$ python -q
>>> import numpy as np
>>> from numpy import linalg as LA
>>> np.set_printoptions(precision=1, suppress=True, linewidth=100)
>>> def rd(a):
...     return np.round(a, 1) + 0
... 
>>> B = np.array([[9, 7, 7, 4, 9, 1, 8, 4, 7, 3, 4, 9]])
>>> mat = B.T @ B
>>> mat
array([[81, 63, 63, 36, 81,  9, 72, 36, 63, 27, 36, 81],
       [63, 49, 49, 28, 63,  7, 56, 28, 49, 21, 28, 63],
       [63, 49, 49, 28, 63,  7, 56, 28, 49, 21, 28, 63],
       [36, 28, 28, 16, 36,  4, 32, 16, 28, 12, 16, 36],
       [81, 63, 63, 36, 81,  9, 72, 36, 63, 27, 36, 81],
       [ 9,  7,  7,  4,  9,  1,  8,  4,  7,  3,  4,  9],
       [72, 56, 56, 32, 72,  8, 64, 32, 56, 24, 32, 72],
       [36, 28, 28, 16, 36,  4, 32, 16, 28, 12, 16, 36],
       [63, 49, 49, 28, 63,  7, 56, 28, 49, 21, 28, 63],
       [27, 21, 21, 12, 27,  3, 24, 12, 21,  9, 12, 27],
       [36, 28, 28, 16, 36,  4, 32, 16, 28, 12, 16, 36],
       [81, 63, 63, 36, 81,  9, 72, 36, 63, 27, 36, 81]])
>>> w, evecs = LA.eigh(mat)
>>> rd(LA.eigvalsh(mat + 3 * np.eye(12)))
array([  3.,   3.,   3.,   3.,   3.,   3.,   3.,   3.,   3.,   3.,   3., 515.])
>>> rd(w.sum()), np.trace(mat)
(np.float64(512.0), np.int64(512))
>>> (w > 1e-8).sum(), (w < -1e-8).sum()
(np.int64(1), np.int64(0))
>>> np.unique(w.round(6) + 0, return_counts=True)[1]
array([11,  1])
>>> np.abs(evecs[:, -1]).round(6).argmax()
np.int64(0)
>>> rd(LA.svd(mat, compute_uv=False))
array([512.,   0.,   0.,   0.,   0.,   0.,   0.,   0.,   0.,   0.,   0.,   0.])
>>> rd(evecs @ np.diag(w) @ evecs.T)
array([[81., 63., 63., 36., 81.,  9., 72., 36., 63., 27., 36., 81.],
       [63., 49., 49., 28., 63.,  7., 56., 28., 49., 21., 28., 63.],
       [63., 49., 49., 28., 63.,  7., 56., 28., 49., 21., 28., 63.],
       [36., 28., 28., 16., 36.,  4., 32., 16., 28., 12., 16., 36.],
       [81., 63., 63., 36., 81.,  9., 72., 36., 63., 27., 36., 81.],
       [ 9.,  7.,  7.,  4.,  9.,  1.,  8.,  4.,  7.,  3.,  4.,  9.],
       [72., 56., 56., 32., 72.,  8., 64., 32., 56., 24., 32., 72.],
       [36., 28., 28., 16., 36.,  4., 32., 16., 28., 12., 16., 36.],
       [63., 49., 49., 28., 63.,  7., 56., 28., 49., 21., 28., 63.],
       [27., 21., 21., 12., 27.,  3., 24., 12., 21.,  9., 12., 27.],
       [36., 28., 28., 16., 36.,  4., 32., 16., 28., 12., 16., 36.],
       [81., 63., 63., 36., 81.,  9., 72., 36., 63., 27., 36., 81.]])
>>> w, evecs = LA.eigh(mat)
>>> vec = np.array([3, 5, 4, 0, 1, -2, 4, -2, 2, 1, 0, -5])
>>> (np.sign(evecs[:, -1].round(6)) == np.sign(evecs[0, -1].round(6))).astype(int)
array([1, 1, 1, 1, 1, 1, 1, 1, 1, 1, 1, 1])
>>> Uu, sigma, Vt = LA.svd(mat)
>>> rd(sigma)
array([512.,   0.,   0.,   0.,   0.,   0.,   0.,   0.,   0.,   0.,   0.,   0.])
>>> B = Uu[:, :1] @ np.diag(sigma[:1]) @ Vt[:1]
>>> LA.matrix_rank(B)
np.int64(1)
>>> rd(B)
array([[81., 63., 63., 36., 81.,  9., 72., 36., 63., 27., 36., 81.],
       [63., 49., 49., 28., 63.,  7., 56., 28., 49., 21., 28., 63.],
       [63., 49., 49., 28., 63.,  7., 56., 28., 49., 21., 28., 63.],
       [36., 28., 28., 16., 36.,  4., 32., 16., 28., 12., 16., 36.],
       [81., 63., 63., 36., 81.,  9., 72., 36., 63., 27., 36., 81.],
       [ 9.,  7.,  7.,  4.,  9.,  1.,  8.,  4.,  7.,  3.,  4.,  9.],
       [72., 56., 56., 32., 72.,  8., 64., 32., 56., 24., 32., 72.],
       [36., 28., 28., 16., 36.,  4., 32., 16., 28., 12., 16., 36.],
       [63., 49., 49., 28., 63.,  7., 56., 28., 49., 21., 28., 63.],
       [27., 21., 21., 12., 27.,  3., 24., 12., 21.,  9., 12., 27.],
       [36., 28., 28., 16., 36.,  4., 32., 16., 28., 12., 16., 36.],
       [81., 63., 63., 36., 81.,  9., 72., 36., 63., 27., 36., 81.]])
